% python3 -q
>>> import numpy as np
>>> np.set_printoptions(precision=2, suppress=True, linewidth=200, floatmode="fixed")
>>> rd = lambda a: np.round(a, 2) + 0
>>> arr = np.load("layer19.npy")
>>> rd(arr)
array([[-0.74, -0.22, -0.57,  0.30],
       [ 0.29, -0.84, -0.25, -0.37],
       [ 0.59,  0.03, -0.42,  0.69],
       [-0.15, -0.49,  0.66,  0.55]])
>>> q, V = np.linalg.qr(arr[:, :1])[0], np.linalg.qr(arr[:, 1:])[0]
>>> sig = np.linalg.svd(q.T @ V, compute_uv=False)
>>> rd(np.linalg.norm(q @ q.T - V @ V.T, 2))
np.float64(1.0)
>>> rd(arr.T @ arr)
array([[1.00, 0.00, 0.00, 0.00],
       [0.00, 1.00, 0.00, 0.00],
       [0.00, 0.00, 1.00, 0.00],
       [0.00, 0.00, 0.00, 1.00]])
>>> rd(np.linalg.svd(arr, compute_uv=False))
array([1.00, 1.00, 1.00, 1.00])
>>> rd(arr @ arr.T)
array([[1.00, 0.00, 0.00, 0.00],
       [0.00, 1.00, 0.00, 0.00],
       [0.00, 0.00, 1.00, 0.00],
       [0.00, 0.00, 0.00, 1.00]])
>>> P = np.triu(np.array([[-2, 2, -1, 1], [1, 2, -2, 1], [0, 1, -2, 1], [-1, -2, 0, -1]]), 1) + np.eye(4)
>>> A2 = P @ arr @ np.linalg.inv(P)
>>> rd(np.trace(A2)), rd(np.trace(arr))
(np.float64(-1.45), np.float64(-1.45))
>>> np.linalg.matrix_rank(A2)
np.int64(4)
>>> M = np.load("mat.npy")
>>> M
array([[0, 1, 0, 1, 2, 0, 0, 2],
       [2, 1, 1, 0, 1, 2, 0, 0],
       [1, 0, 2, 2, 1, 1, 0, 2],
       [2, 2, 2, 1, 0, 0, 0, 1],
       [1, 1, 2, 2, 1, 0, 1, 1],
       [4, 3, 2, 1, 4, 4, 0, 2]])
>>> C2 = M.T @ M
>>> C2
array([[26, 19, 18, 10, 20, 21,  1, 13],
       [19, 16, 13,  8, 16, 14,  1, 11],
       [18, 13, 17, 12, 13, 12,  2, 12],
       [10,  8, 12, 11, 10,  6,  2, 11],
       [20, 16, 13, 10, 23, 19,  1, 15],
       [21, 14, 12,  6, 19, 21,  0, 10],
       [ 1,  1,  2,  2,  1,  0,  1,  1],
       [13, 11, 12, 11, 15, 10,  1, 14]])
>>> np.diag(C2)
array([26, 16, 17, 11, 23, 21,  1, 14])
>>> np.allclose(C2, C2.T)
True
>>> np.linalg.matrix_rank(C2)
np.int64(5)
>>> u, v = C2[2], C2[3]
>>> u @ v
np.int64(958)
>>> u @ u
np.int64(1387)
>>> pr = (u @ v) / (u @ u) * u
>>> np.linalg.matrix_rank(np.outer(u, v))
np.int64(1)
>>> np.outer(u, v)
array([[180, 144, 216, 198, 180, 108,  36, 198],
       [130, 104, 156, 143, 130,  78,  26, 143],
       [170, 136, 204, 187, 170, 102,  34, 187],
       [120,  96, 144, 132, 120,  72,  24, 132],
       [130, 104, 156, 143, 130,  78,  26, 143],
       [120,  96, 144, 132, 120,  72,  24, 132],
       [ 20,  16,  24,  22,  20,  12,   4,  22],
       [120,  96, 144, 132, 120,  72,  24, 132]])
>>> rd(pr)
array([12.43,  8.98, 11.74,  8.29,  8.98,  8.29,  1.38,  8.29])
>>> rd(v - pr)
array([-2.43, -0.98,  0.26,  2.71,  1.02, -2.29,  0.62,  2.71])
>>> rng = np.random.default_rng(430873)
>>> labels = rng.permutation(4)
>>> A2 = arr[:, labels] * rng.choice([-1, 1], 4)
>>> rd(A2)
array([[ 0.30,  0.74,  0.22,  0.57],
       [-0.37, -0.29,  0.84,  0.25],
       [ 0.69, -0.59, -0.03,  0.42],
       [ 0.55,  0.15,  0.49, -0.66]])
>>> Uu, _, Vt = np.linalg.svd(arr.T @ A2)
>>> rd(Uu @ Vt)
array([[ 0.00, -1.00,  0.00,  0.00],
       [ 0.00,  0.00, -1.00,  0.00],
       [ 0.00,  0.00,  0.00, -1.00],
       [ 1.00,  0.00,  0.00,  0.00]])
>>> rank = np.linalg.matrix_rank(M)
>>> rank
np.int64(5)
>>> ns = np.linalg.svd(M)[2][rank:].T
>>> [int(np.linalg.matrix_rank(np.delete(M, i, axis=0))) for i in range(6)]
[5, 5, 4, 4, 4, 5]
>>> ns.shape
(8, 3)
>>> Uu, sig, Vt = np.linalg.svd(M)
>>> np.argmax(sig[:-1] / (sig[1:] + 1e-6)) + 1
np.int64(5)
>>> A2 = Uu[:, :5] @ np.diag(sig[:5]) @ Vt[:5]
>>> rd(A2)
array([[0.00, 1.00, 0.00, 1.00, 2.00, 0.00, 0.00, 2.00],
       [2.00, 1.00, 1.00, 0.00, 1.00, 2.00, 0.00, 0.00],
       [1.00, 0.00, 2.00, 2.00, 1.00, 1.00, 0.00, 2.00],
       [2.00, 2.00, 2.00, 1.00, 0.00, 0.00, 0.00, 1.00],
       [1.00, 1.00, 2.00, 2.00, 1.00, 0.00, 1.00, 1.00],
       [4.00, 3.00, 2.00, 1.00, 4.00, 4.00, 0.00, 2.00]])
>>> rd(np.abs(M - A2).max())
np.float64(0.0)
>>> feats = rng.normal(size=(27, 7)) + 5 * np.array([3, 3, 7, 1, 5, 7, 2])
>>> rd(feats)
array([[13.47, 15.33, 34.82,  5.46, 25.16, 34.66,  8.80],
       [15.81, 15.71, 33.77,  5.64, 24.63, 33.76, 10.18],
       [14.39, 15.91, 34.63,  2.92, 24.20, 35.28,  8.28],
       [16.26, 14.69, 36.63,  5.73, 26.76, 34.34, 10.55],
       [14.89, 14.20, 34.47,  4.26, 24.77, 35.10,  9.80],
       [15.67, 15.81, 34.74,  3.49, 25.95, 34.87, 10.61],
       [13.86, 13.77, 34.88,  5.14, 26.35, 34.55, 11.73],
       [15.94, 16.84, 36.88,  4.87, 24.84, 33.99,  9.16],
       [14.91, 14.77, 35.43,  5.30, 25.71, 33.90, 10.41],
       [13.97, 14.26, 36.56,  6.56, 24.18, 37.22, 10.01],
       [14.50, 15.60, 34.82,  5.71, 27.74, 34.58, 10.60],
       [14.31, 15.62, 34.80,  5.56, 24.34, 35.56,  9.90],
       [15.40, 15.74, 33.48,  6.01, 25.93, 34.43,  8.45],
       [15.45, 15.90, 33.59,  4.66, 24.12, 33.43,  9.55],
       [15.21, 15.44, 34.74,  6.19, 23.98, 35.91, 10.74],
       [13.45, 15.28, 35.96,  5.66, 26.77, 34.83, 11.71],
       [14.08, 14.77, 36.37,  5.29, 25.81, 34.82, 10.81],
       [14.58, 15.24, 34.25,  5.13, 22.41, 35.55, 10.63],
       [16.74, 15.21, 35.68,  4.82, 25.04, 33.85, 10.58],
       [13.74, 14.27, 34.92,  4.75, 24.76, 34.48, 10.41],
       [13.48, 14.21, 35.94,  5.73, 26.37, 34.07,  9.24],
       [14.73, 15.34, 35.13,  5.83, 24.56, 35.05, 10.27],
       [14.28, 15.70, 35.85,  4.65, 25.19, 34.04,  9.04],
       [15.39, 12.49, 33.63,  2.51, 24.74, 33.27,  9.75],
       [16.26, 12.90, 35.09,  4.26, 23.52, 36.17,  8.71],
       [15.87, 15.12, 35.10,  4.13, 23.75, 37.01, 10.15],
       [16.34, 14.70, 36.61,  4.43, 25.72, 32.78, 10.70]])
>>> u, v = arr[0], arr[3]
>>> rd(u @ v)
np.float64(0.0)
>>> u @ u
np.float64(1.0)
>>> pr = (u @ v) / (u @ u) * u
>>> rd(pr)
array([0.00, 0.00, 0.00, 0.00])
>>> np.linalg.matrix_rank(np.outer(u, v))
np.int64(1)
>>> (v - pr) @ u
np.float64(0.0)
>>> rd(np.linalg.norm(u + v) ** 2 + np.linalg.norm(u - v) ** 2)
np.float64(4.0)
>>> rd(v - pr)
array([-0.15, -0.49,  0.66,  0.55])
>>> rd(np.outer(u, v))
array([[ 0.11,  0.36, -0.49, -0.40],
       [ 0.03,  0.11, -0.14, -0.12],
       [ 0.08,  0.28, -0.38, -0.31],
       [-0.04, -0.15,  0.20,  0.16]])
>>> P = feats @ np.linalg.solve(feats.T @ feats, feats.T)
>>> np.allclose(P @ P, P)
True
>>> rd(np.linalg.eigvalsh(P))
array([0.00, 0.00, 0.00, 0.00, 0.00, 0.00, 0.00, 0.00, 0.00, 0.00, 0.00, 0.00, 0.00, 0.00, 0.00, 0.00, 0.00, 0.00, 0.00, 0.00, 1.00, 1.00, 1.00, 1.00, 1.00, 1.00, 1.00])
>>> A2 = np.c_[feats[:, :2] @ np.array([[0, 0], [-2, 2]]), np.array([4, 3, 9, 2, -1, 4, -2, -2, -6, 6, -1, -5, -9, 9, 7, -6, 5, 4, -7, 5, 4, 4, 4, 4, -1, 4, 0])]
>>> rd(A2)
array([[-30.66,  30.66,   4.00],
       [-31.43,  31.43,   3.00],
       [-31.82,  31.82,   9.00],
       [-29.38,  29.38,   2.00],
       [-28.40,  28.40,  -1.00],
       [-31.63,  31.63,   4.00],
       [-27.54,  27.54,  -2.00],
       [-33.67,  33.67,  -2.00],
       [-29.55,  29.55,  -6.00],
       [-28.51,  28.51,   6.00],
       [-31.20,  31.20,  -1.00],
       [-31.25,  31.25,  -5.00],
       [-31.49,  31.49,  -9.00],
       [-31.81,  31.81,   9.00],
       [-30.89,  30.89,   7.00],
       [-30.56,  30.56,  -6.00],
       [-29.53,  29.53,   5.00],
       [-30.48,  30.48,   4.00],
       [-30.41,  30.41,  -7.00],
       [-28.54,  28.54,   5.00],
       [-28.43,  28.43,   4.00],
       [-30.68,  30.68,   4.00],
       [-31.40,  31.40,   4.00],
       [-24.98,  24.98,   4.00],
       [-25.79,  25.79,  -1.00],
       [-30.23,  30.23,   4.00],
       [-29.39,  29.39,   0.00]])
>>> rd(np.linalg.norm(np.linalg.qr(feats)[0].T @ A2, axis=0) ** 2 / ((A2 ** 2).sum(axis=0) + 1e-12))
array([1.00, 1.00, 0.30])
>>> np.linalg.matrix_rank(np.c_[feats, A2])
np.int64(8)
>>> dist = np.linalg.norm(feats[:, None] - feats[None], axis=-1)
>>> dist.mean(axis=1).argmax()
np.int64(23)
>>> np.unravel_index(dist.round(6).argmax(), dist.shape)
(np.int64(9), np.int64(23))
>>> rd(dist[:5, :5])
array([[0.00, 3.12, 3.04, 4.16, 2.49],
       [3.12, 0.00, 4.04, 3.80, 2.73],
       [3.04, 4.04, 0.00, 5.43, 2.77],
       [4.16, 3.80, 5.43, 0.00, 3.75],
       [2.49, 2.73, 2.77, 3.75, 0.00]])
>>> dist[0].round(6).argsort(kind="stable")[:4]
array([ 0, 22, 11, 19])
>>> (dist + 1e9 * np.eye(27)).round(6).argmin(axis=1)
array([22, 13, 22,  8, 19,  4, 15, 22, 16, 14, 15, 21,  1,  1, 21, 16,  8, 14, 26,  4, 16, 11,  0,  4,  4, 14, 18])
>>> np.flatnonzero(dist[0] < dist.mean() / 2)
array([ 0, 22])
>>> basis = feats[[16, 4]].astype(float)
>>> for _ in range(6):
...     labels = np.linalg.norm(feats[:, None] - basis, axis=-1).argmin(axis=1)
...     basis = np.array([feats[labels == j].mean(axis=0) for j in range(2)])
... 
>>> labels
array([1, 1, 1, 0, 1, 1, 0, 0, 0, 0, 0, 1, 1, 1, 1, 0, 0, 1, 1, 1, 0, 1, 0, 1, 1, 1, 0])
>>> np.bincount(labels)
array([11, 16])
>>> J = np.load("block1.npy")
>>> J
array([[-2.40,  0.70,  1.00],
       [-3.84,  1.12,  1.60],
       [ 3.12, -0.91, -1.30],
       [ 6.48, -1.89, -2.70],
       [-2.40,  0.70,  1.00]])
>>> # looks like rank 1
>>> np.allclose(J[:-1].T @ np.linalg.lstsq(J[:-1].T, J[-1])[0], J[-1])
True
>>> Uu, sig, Vt = np.linalg.svd(J)
>>> V = Vt[:(sig > 1e-8).sum()]
>>> x = J[1] + -2 * J[0] + rng.integers(2) * np.eye(3)[0]
>>> rd(x)
array([ 0.96, -0.28, -0.40])
>>> np.allclose(V.T @ V @ x, x)
True
>>> rd(np.diag(V.T @ V))
array([0.79, 0.07, 0.14])
>>> rd(np.linalg.norm(x - V.T @ V @ x))
np.float64(0.0)
>>> A = np.load("case16.npy")
>>> A
array([[ 1,  2,  2,  2,  2],
       [ 2,  2,  0,  0,  2],
       [ 2,  1,  0,  2,  2],
       [ 2,  0,  0,  1,  1],
       [ 0,  1,  0,  2,  1],
       [ 0,  1,  1,  0,  2],
       [ 1,  0,  1,  0,  2],
       [ 9, 10,  2,  2, 10]])
>>> x = np.array([-1, 3, 2, -1, 2])
>>> y = A @ x
>>> rd(np.linalg.lstsq(A, y)[0])
array([-1.00,  3.00,  2.00, -1.00,  2.00])
>>> y
array([11,  8,  3, -1,  3,  9,  5, 43])
>>> rd(np.linalg.pinv(A) @ A)
array([[1.00, 0.00, 0.00, 0.00, 0.00],
       [0.00, 1.00, 0.00, 0.00, 0.00],
       [0.00, 0.00, 1.00, 0.00, 0.00],
       [0.00, 0.00, 0.00, 1.00, 0.00],
       [0.00, 0.00, 0.00, 0.00, 1.00]])
>>> y = y + 0.3 * rng.normal(size=8)
>>> rd(y)
array([10.66,  7.54,  2.69, -0.93,  2.82,  8.80,  5.23, 43.24])
>>> b, *_ = np.linalg.lstsq(A, y)
>>> rd(b)
array([-0.89,  2.96,  2.06, -1.13,  1.96])
>>> rd(np.linalg.norm(y - A @ b))
np.float64(0.64)
>>> rd(A.T @ (y - A @ b))
array([0.00, 0.00, 0.00, 0.00, 0.00])
>>> m1 = np.load("data.npy")
>>> m1
array([[-3, -3,  0,  3,  0, -2,  0,  0, -3],
       [-3, -3, -3,  0,  3,  0, -2,  0,  0],
       [ 0, -3, -3, -3,  0,  3,  0, -2,  0],
       [ 3,  0, -3, -3, -3,  0,  3,  0, -2],
       [ 0,  3,  0, -3, -3, -3,  0,  3,  0],
       [-2,  0,  3,  0, -3, -3, -3,  0,  3],
       [ 0, -2,  0,  3,  0, -3, -3, -3,  0],
       [ 0,  0, -2,  0,  3,  0, -3, -3, -3],
       [-3,  0,  0, -2,  0,  3,  0, -3, -3]])
>>> w1 = np.array([[3, 2, 3],
...     [3, 1, 2],
...     [3, 2, 2],
...     [1, 0, 1],
...     [3, 1, 1],
...     [1, 0, 0],
...     [0, 0, 3],
...     [0, 1, 1],
...     [0, 0, 3]])
>>> b = np.array([1, 1, 0])
>>> act = np.maximum(m1 @ w1 + b, 0)
>>> np.linalg.matrix_rank(act)
np.int64(2)
>>> basis = np.array([[2, 4, 0], [4, -1, 2], [3, 3, 3]])
>>> (act @ basis).round(6).argmax(axis=1)
array([0, 0, 0, 0, 0, 0, 0, 1, 0])
>>> w1 @ basis
array([[23, 19, 13],
       [16, 17,  8],
       [20, 16, 10],
       [ 5,  7,  3],
       [13, 14,  5],
       [ 2,  4,  0],
       [ 9,  9,  9],
       [ 7,  2,  5],
       [ 9,  9,  9]])
>>> act @ basis
array([[ 0,  0,  0],
       [ 0,  0,  0],
       [ 0,  0,  0],
       [ 0,  0,  0],
       [25,  5, 17],
       [ 0,  0,  0],
       [ 0,  0,  0],
       [ 8, 16,  0],
       [ 0,  0,  0]])
>>> rd(np.linalg.eigvalsh(m1).min())
np.float64(-11.24)
>>> [round(float(np.linalg.det(m1[:i, :i])), 2) + 0 for i in range(1, 10)]
[-3.0, 0.0, 27.0, 81.0, -729.0, 1377.0, -1512.0, 1647.0, 19401.0]
>>> F = np.load("dump.npy")
>>> F
array([[ 0,  0,  0, -1, -1,  1],
       [ 0,  0,  0,  1, -1,  0],
       [ 0,  0,  0,  0,  1,  2],
       [-2, -2,  2,  0,  0,  0],
       [ 2, -2,  0,  0,  0,  0],
       [ 0,  2,  4,  0,  0,  0]])
>>> ang = np.radians(36)
>>> R = np.eye(6)
>>> R[4, 4] = R[1, 1] = np.cos(ang)
>>> R[4, 1], R[1, 4] = -np.sin(ang), np.sin(ang)
>>> rd(R)
array([[ 1.00,  0.00,  0.00,  0.00,  0.00,  0.00],
       [ 0.00,  0.81,  0.00,  0.00,  0.59,  0.00],
       [ 0.00,  0.00,  1.00,  0.00,  0.00,  0.00],
       [ 0.00,  0.00,  0.00,  1.00,  0.00,  0.00],
       [ 0.00, -0.59,  0.00,  0.00,  0.81,  0.00],
       [ 0.00,  0.00,  0.00,  0.00,  0.00,  1.00]])
>>> A2 = F @ R.T
>>> rd(np.linalg.svd(F, compute_uv=False)), rd(np.linalg.svd(A2, compute_uv=False))
(array([4.75, 3.30, 2.55, 2.38, 1.65, 1.27]), array([4.75, 3.30, 2.55, 2.38, 1.65, 1.27]))
>>> np.allclose(F @ F.T, A2 @ A2.T)
True
>>> K = np.load("test4.npy")
>>> K
array([[ 2,  2, -1, -3, -3,  0],
       [ 2,  2,  1, -6, -1,  0],
       [-1,  1, -4,  0, -5,  2],
       [-3, -6,  0, -4, -2,  2],
       [-3, -1, -5, -2, -6, -1],
       [ 0,  0,  2,  2, -1, -4]])
>>> x = np.array([0, 1, 1, 0, 1, 1])
>>> a = np.maximum(K @ x, 0)
>>> a
array([0, 2, 0, 0, 0, 0])
>>> rd(np.tanh(K @ x))
array([-0.96,  0.96, -1.00, -1.00, -1.00, -1.00])
>>> K * (a > 1e-9)[:, None]
array([[ 0,  0,  0,  0,  0,  0],
       [ 2,  2,  1, -6, -1,  0],
       [ 0,  0,  0,  0,  0,  0],
       [ 0,  0,  0,  0,  0,  0],
       [ 0,  0,  0,  0,  0,  0],
       [ 0,  0,  0,  0,  0,  0]])
>>> np.all(np.linalg.eigvalsh(K) > 0)
np.False_
>>> np.linalg.matrix_power(K, 2)
array([[ 27,  28,  19,   0,  21,  -5],
       [ 28,  46,   1,   8,   5,  -9],
       [ 19,   1,  47,  11,  50, -11],
       [  0,   8,  11,  69,  33, -14],
       [ 21,   5,  50,  33,  76,  -4],
       [ -5,  -9, -11, -14,  -4,  25]])
>>> (K + K.T) / 2
array([[ 2.00,  2.00, -1.00, -3.00, -3.00,  0.00],
       [ 2.00,  2.00,  1.00, -6.00, -1.00,  0.00],
       [-1.00,  1.00, -4.00,  0.00, -5.00,  2.00],
       [-3.00, -6.00,  0.00, -4.00, -2.00,  2.00],
       [-3.00, -1.00, -5.00, -2.00, -6.00, -1.00],
       [ 0.00,  0.00,  2.00,  2.00, -1.00, -4.00]])
>>> np.trace(K)
np.int64(-14)
>>> rd(np.sort(np.abs(np.linalg.eigvals(K))))
array([ 0.68,  1.90,  4.92,  7.63,  7.87, 11.90])
>>> rd(np.linalg.det(K))
np.float64(-4553.0)
>>> K @ K
array([[ 27,  28,  19,   0,  21,  -5],
       [ 28,  46,   1,   8,   5,  -9],
       [ 19,   1,  47,  11,  50, -11],
       [  0,   8,  11,  69,  33, -14],
       [ 21,   5,  50,  33,  76,  -4],
       [ -5,  -9, -11, -14,  -4,  25]])
